$ ipython --no-banner

In [1]: import numpy as np

In [2]: np.set_printoptions(suppress=True, linewidth=140)

In [3]: def rd(a):
   ...:     return np.round(a, 3) + 0
   ...: 

In [4]: f = np.array([-2, 3, -1])

In [5]: W0 = np.array([np.roll(f, i) for i in range(3)])

In [6]: W0
Out[6]: 
array([[-2,  3, -1],
       [-1, -2,  3],
       [ 3, -1, -2]])

In [7]: rd(np.linalg.norm(W0, 2) / np.linalg.norm(W0))
Out[7]: np.float64(0.707)

In [8]: print(np.linalg.cond(W0) > 100)
True

In [9]: data = np.loadtxt("case5.csv", delimiter=",")

In [10]: data
Out[10]: 
array([[3., 1., 0., 0.],
       [0., 3., 1., 0.],
       [0., 0., 3., 1.],
       [0., 0., 0., 3.]])

In [11]: proj = np.triu(np.array([[8, 7, 2], [0, 4, 5], [6, 5, 1]]), 1) + np.eye(3)

In [12]: A2 = proj @ W0 @ np.linalg.inv(proj)

In [13]: proj @ W0 - W0 @ proj
Out[13]: 
array([[ -1.,  -2.,   6.],
       [ 15.,   2.,   2.],
       [  0., -21.,  -1.]])

In [14]: A2
Out[14]: 
array([[  -3.,    8.,  -18.],
       [  14., -105.,  490.],
       [   3.,  -22.,  102.]])

In [15]: rd(np.linalg.det(A2))
Out[15]: np.float64(0.0)

In [16]: rd(np.poly(A2))
Out[16]: array([ 1.,  6., 21.,  0.])

In [17]: left, sigma, Vh = np.linalg.svd(A2)

In [18]: evecs = Vh[:(sigma > 1e-8).sum()]

In [19]: rng = np.random.default_rng(0)

In [20]: vec = A2[1] + -1 * A2[2] + rng.integers(2) * np.eye(3)[0]

In [21]: vec
Out[21]: array([ 12., -83., 388.])

In [22]: rd(np.diag(evecs.T @ evecs))
Out[22]: array([0.27 , 0.737, 0.993])

In [23]: np.allclose(evecs.T @ evecs @ vec, vec)
Out[23]: False
